% ipython --no-banner

In [1]: import numpy as np

In [2]: from numpy import linalg as LA

In [3]: np.set_printoptions(suppress=True, linewidth=160)

In [4]: A2 = np.array([[-7, 4, 8, 7, -3], [5, -9, -8, 3, 4], [0, -1, -9, 4, 4]])

In [5]: arr = A2.T @ A2

In [6]: print(arr)
[[ 74 -73 -96 -34  41]
 [-73  98 113  -3 -52]
 [-96 113 209  -4 -92]
 [-34  -3  -4  74   7]
 [ 41 -52 -92   7  41]]

In [7]: print(np.einsum("ij,ji->", arr, arr))
148704

In [8]: print(np.kron(np.eye(2, dtype=int), arr))
[[ 74 -73 -96 -34  41   0   0   0   0   0]
 [-73  98 113  -3 -52   0   0   0   0   0]
 [-96 113 209  -4 -92   0   0   0   0   0]
 [-34  -3  -4  74   7   0   0   0   0   0]
 [ 41 -52 -92   7  41   0   0   0   0   0]
 [  0   0   0   0   0  74 -73 -96 -34  41]
 [  0   0   0   0   0 -73  98 113  -3 -52]
 [  0   0   0   0   0 -96 113 209  -4 -92]
 [  0   0   0   0   0 -34  -3  -4  74   7]
 [  0   0   0   0   0  41 -52 -92   7  41]]

In [9]: print(np.round(LA.eigvals(arr), 2) + 0)
[373.37  91.14  31.49   0.     0.  ]

In [10]: print(round(float(LA.det(arr[::-1])), 2))
0.0

In [11]: w, V = LA.eigh(arr)

In [12]: x0 = np.array([-5, 5, 4, 3, -2])

In [13]: print(x0 @ arr @ x0)
24566

In [14]: print(np.round(V * np.maximum(w, 0) @ V.T, 2))
[[ 74. -73. -96. -34.  41.]
 [-73.  98. 113.  -3. -52.]
 [-96. 113. 209.  -4. -92.]
 [-34.  -3.  -4.  74.   7.]
 [ 41. -52. -92.   7.  41.]]

In [15]: m1 = np.loadtxt("case9.csv", delimiter=",")

In [16]: print(m1.round(2))
[[ 0.56 -0.11 -0.33 -0.33 -0.11]
 [-0.11  0.02  0.07  0.07  0.02]
 [-0.33  0.07  0.2   0.2   0.07]
 [-0.33  0.07  0.2   0.2   0.07]
 [-0.11  0.02  0.07  0.07  0.02]]

In [17]: w, V = LA.eigh(m1)

In [18]: print(w.round(2) + 0)
[0. 0. 0. 0. 1.]

In [19]: print((w > 1e-8).sum(), (w < -1e-8).sum())
1 0

In [20]: print(np.round(LA.svd(m1, compute_uv=False), 2) + 0)
[1. 0. 0. 0. 0.]

In [21]: print(np.round(LA.eigvalsh(m1 + -2 * np.eye(5)), 2))
[-2. -2. -2. -2. -1.]

In [22]: print(np.round(V.T @ m1 @ V, 2) + 0)
[[0. 0. 0. 0. 0.]
 [0. 0. 0. 0. 0.]
 [0. 0. 0. 0. 0.]
 [0. 0. 0. 0. 0.]
 [0. 0. 0. 0. 1.]]

In [23]: print(np.unique(w.round(6) + 0, return_counts=True)[1])
[4 1]

In [24]: print(np.round(w.sum(), 2), np.trace(m1))
1.0 1.0

In [25]: print(np.round(np.abs(V[:, -1]), 2))
[0.75 0.15 0.45 0.45 0.15]

In [26]: print(np.abs(V[:, -1]).round(6).argmax())
0

In [27]: feats = np.loadtxt("w.csv", delimiter=",")

In [28]: print(feats)
[[ 0. -2. -2.]
 [ 0.  0.  2.]
 [ 0.  0.  0.]
 [ 0.  0.  0.]
 [ 5.  0.  0.]
 [ 4.  0.  0.]]

In [29]: # row 3 repeats row 2

In [30]: x0 = np.array([-1, 0, 3])

In [31]: target = feats @ x0

In [32]: print(np.round(LA.lstsq(feats, target)[0], 2))
[-1.  0.  3.]

In [33]: print(np.round(LA.solve(feats.T @ feats, feats.T @ target), 2))
[-1.  0.  3.]

In [34]: rng = np.random.default_rng(835)

In [35]: target = target + 0.3 * rng.normal(size=6)

In [36]: print(target.round(2))
[-6.73  5.81 -0.26 -0.12 -5.52 -4.62]

In [37]: c, *_ = LA.lstsq(feats, target)

In [38]: print([round(float(LA.norm(LA.solve(feats.T @ feats + lam * np.eye(3), feats.T @ target))), 2) for lam in (0, 1, 10, 100)])
[3.15, 2.79, 1.66, 0.42]

In [39]: print(c.round())
[-1.  0.  3.]

In [40]: print(c.round(2))
[-1.12  0.46  2.91]

In [41]: A2 = np.c_[feats[:, :1] @ np.array([[-1]]), np.array([3, 0, 1, -2, 0, -1])]

In [42]: print(A2)
[[ 0.  3.]
 [ 0.  0.]
 [ 0.  1.]
 [ 0. -2.]
 [-5.  0.]
 [-4. -1.]]

In [43]: print(LA.matrix_rank(A2))
2

In [44]: print(np.round(LA.norm(A2 - feats @ LA.lstsq(feats, A2)[0], axis=0), 2) + 0)
[0.   2.37]

In [45]: print(np.round(LA.lstsq(feats, A2[:, 0])[0], 2) + 0)
[-1.  0.  0.]

In [46]: print(LA.matrix_rank(np.c_[feats, A2]))
4

In [47]: print(np.round(LA.norm(LA.qr(feats)[0].T @ A2, axis=0) ** 2 / ((A2 ** 2).sum(axis=0) + 1e-12), 2))
[1.   0.63]

In [48]: print(round(float(LA.norm(A2)), 2))
7.48

In [49]: print(np.abs(A2).max())
5.0

In [50]: print(np.round(A2.mean(axis=0), 2))
[-1.5   0.17]

In [51]: print(LA.matrix_rank(A2))
2

In [52]: W1 = np.array([[1, 1, 1, 2, 2], [2, 0, 0, 1, 2], [0, 0, 0, 2, 1]])

In [53]: c = np.array([0, 8, 4, 2, 7])

In [54]: act = np.maximum(feats @ W1 + c, 0)

In [55]: print((act > 0).astype(int))
[[0 1 1 0 1]
 [0 1 1 1 1]
 [0 1 1 1 1]
 [0 1 1 1 1]
 [1 1 1 1 1]
 [1 1 1 1 1]]

In [56]: print(act)
[[ 0.  8.  4.  0.  1.]
 [ 0.  8.  4.  6.  9.]
 [ 0.  8.  4.  2.  7.]
 [ 0.  8.  4.  2.  7.]
 [ 5. 13.  9. 12. 17.]
 [ 4. 12.  8. 10. 15.]]

In [57]: print(np.round((act > 0).mean(axis=0), 2))
[0.33 1.   1.   0.83 1.  ]

In [58]: basis = np.array([[5, 3, 4], [8, 2, 1], [3, 5, 7], [6, 7, 9], [4, 4, 6]])

In [59]: print((act @ basis).round(6).argmax(axis=1))
[0 0 0 0 2 2]

In [60]: print(W1 @ basis)
[[36 32 42]
 [24 21 29]
 [16 18 24]]

In [61]: mat = np.load("out14.npy")

In [62]: print(mat.round(2))
[[ 0.03  0.1  -0.07  0.09 -0.01 -0.07]
 [ 0.1   0.41 -0.04  0.3  -0.23 -0.3 ]
 [-0.07 -0.04  0.74 -0.31 -0.24 -0.18]
 [ 0.09  0.3  -0.31  0.35 -0.18 -0.03]
 [-0.01 -0.23 -0.24 -0.18  0.72 -0.25]
 [-0.07 -0.3  -0.18 -0.03 -0.25  0.75]]

In [63]: # rows and columns are dependent

In [64]: w, V = LA.eigh(mat)

In [65]: x0 = np.array([1, -1, 1, 3, -3, 1])

In [66]: print(np.round(x0 @ mat @ x0 / (x0 @ x0), 2), round(float(w[0]), 2), w[-1])
0.59 -0.0 1.0

In [67]: print(np.round(x0 @ mat @ x0, 2))
12.95

In [68]: A2 = mat / LA.norm(mat, axis=1, keepdims=True)

In [69]: G = A2 @ A2.T

In [70]: print(np.round(LA.norm(A2, axis=1), 2))
[1. 1. 1. 1. 1. 1.]

In [71]: print(G[5].round(2))
[-0.48 -0.54 -0.24 -0.06 -0.33  1.  ]

In [72]: print(np.round(np.degrees(np.arccos(np.clip(G[5, 1], -1, 1))), 2))
122.7
